% ipython --no-banner

In [1]: import numpy as np

In [2]: import numpy.linalg as la

In [3]: np.set_printoptions(suppress=True, linewidth=120)

In [4]: F = np.load("x.npy")

In [5]: F
Out[5]: 
array([[ -8,   5,  -6,   4,   5,  -4],
       [  9,   4,   2,   6,   5,   3],
       [ 15, -12,  12,  10,   8,   5],
       [ 16,  -3,  -2,   7,  -4,   2],
       [  0,   0,   0,   0,   0,   0],
       [  7,  -7,   6,  14,  13,   1],
       [ 16,  -3,  10,   7,  13,   2],
       [ 11, -16,   9,   0,   3,  -5],
       [  4,  -9,   1,  -1,  -5,  -4],
       [ -4,  -4,  -5,   3,   0,  -8],
       [  0,   0,   0,   0,   0,   0],
       [  9,   4,   2,   6,   5,   3],
       [  7,  -7,   8,   1,   8,  -1],
       [ -1,  -2, -10,   5,  -4,  -5],
       [  4,  -9,   1,  -1,  -5,  -4],
       [  0,   0,   0,   0,   0,   0],
       [  4,  -9,   1,  -1,  -5,  -4],
       [  0,   0,   0,   0,   0,   0],
       [ -1,  -2,  -8,  -8,  -9,  -7],
       [  3, -11,  -7,  -9, -14, -11],
       [  9,   4,   2,   6,   5,   3],
       [ -8,   5,  -6,   4,   5,  -4],
       [  8,  -5,   4,   9,   0,   6],
       [  0,   0,   0,   0,   0,   0],
       [ -1,  -2,   2,   5,  13,  -5],
       [ 15,  -5,   2,  -1,   4,  -5],
       [ -1,  -2,  -8,  -8,  -9,  -7],
       [ 12, -14,   5,   8,  -5,   2],
       [  0,   0,   0,   0,   0,   0],
       [  6,  -9,   0,  -7,  -1,  -8],
       [  7,  -7,   8,   1,   8,  -1],
       [ -1,  -2,   2,   5,  13,  -5],
       [  0,   0,   0,   0,   0,   0],
       [ -4,  -4,  -5,   3,   0,  -8],
       [ 15,  -5,   2,  -1,   4,  -5],
       [  4,  -9,   1,  -1,  -5,  -4],
       [  0,   0,   0,   0,   0,   0],
       [  7,  -7,   8,   1,   8,  -1],
       [  7,  -7,   8,   1,   8,  -1],
       [  9,   4,   2,   6,   5,   3],
       [  8,   2,  -6,  -2,  -4,  -4],
       [  0,   0,   0,   0,   0,   0],
       [ 12, -14,   5,   8,  -5,   2],
       [  0,   0,   0,   0,   0,   0],
       [  0,   0,   0,   0,   0,   0]])

In [6]: # row 10 repeats row 4

In [7]: other = np.c_[F[:, :3] @ np.array([[0, 3, 0], [3, 0, 2], [1, 3, 2]]), np.array([1, -2, -2, 1, 1, 1, -1, -3, 2, -1, 2, -2, -2, 2, 2, 0, 1, 0, 2, 3, 1, 0, 0, 0, 1, 0, -1, 0, -2, -1, -1, -2, -1, -2, 3, -3, 2, 2, -2, -2, -3, -1, 2, 0, 0])]

In [8]: other
Out[8]: 
array([[  9, -42,  -2,   1],
       [ 14,  33,  12,  -2],
       [-24,  81,   0,  -2],
       [-11,  42, -10,   1],
       [  0,   0,   0,   1],
       [-15,  39,  -2,   1],
       [  1,  78,  14,  -1],
       [-39,  60, -14,  -3],
       [-26,  15, -16,   2],
       [-17, -27, -18,  -1],
       [  0,   0,   0,   2],
       [ 14,  33,  12,  -2],
       [-13,  45,   2,  -2],
       [-16, -33, -24,   2],
       [-26,  15, -16,   2],
       [  0,   0,   0,   0],
       [-26,  15, -16,   1],
       [  0,   0,   0,   0],
       [-14, -27, -20,   2],
       [-40, -12, -36,   3],
       [ 14,  33,  12,   1],
       [  9, -42,  -2,   0],
       [-11,  36,  -2,   0],
       [  0,   0,   0,   0],
       [ -4,   3,   0,   1],
       [-13,  51,  -6,   0],
       [-14, -27, -20,  -1],
       [-37,  51, -18,   0],
       [  0,   0,   0,  -2],
       [-27,  18, -18,  -1],
       [-13,  45,   2,  -1],
       [ -4,   3,   0,  -2],
       [  0,   0,   0,  -1],
       [-17, -27, -18,  -2],
       [-13,  51,  -6,   3],
       [-26,  15, -16,  -3],
       [  0,   0,   0,   2],
       [-13,  45,   2,   2],
       [-13,  45,   2,  -2],
       [ 14,  33,  12,  -2],
       [  0,   6,  -8,  -3],
       [  0,   0,   0,  -1],
       [-37,  51, -18,   2],
       [  0,   0,   0,   0],
       [  0,   0,   0,   0]])

In [9]: np.round(la.lstsq(F, other[:, 0])[0], 1) + 0
Out[9]: array([0., 3., 1., 0., 0., 0.])

In [10]: np.round(la.norm(other - F @ la.lstsq(F, other)[0], axis=0), 1) + 0
Out[10]: array([ 0. ,  0. ,  0. , 10.4])

In [11]: la.matrix_rank(other)
Out[11]: np.int64(4)

In [12]: data = np.array([[-0.5, 0.9, -0.8, 0.9, -0.1],
    ...:     [0.9, 0.5, 0.6, -0.7, -0.1],
    ...:     [-0.8, 0.6, 0.7, 0.3, -0.3],
    ...:     [0.9, -0.7, 0.3, 0.7, 0.5],
    ...:     [-0.1, -0.1, -0.3, 0.5, 1.5]])

In [13]: data
Out[13]: 
array([[-0.5,  0.9, -0.8,  0.9, -0.1],
       [ 0.9,  0.5,  0.6, -0.7, -0.1],
       [-0.8,  0.6,  0.7,  0.3, -0.3],
       [ 0.9, -0.7,  0.3,  0.7,  0.5],
       [-0.1, -0.1, -0.3,  0.5,  1.5]])

In [14]: np.round(la.det(2 * data), 1), round(la.det(data), 1)
Out[14]: (np.float64(-119.7), np.float64(-3.7))

In [15]: np.round(la.eigvals(data), 1)
Out[15]: array([-2. ,  2. ,  0.9,  1. ,  1. ])
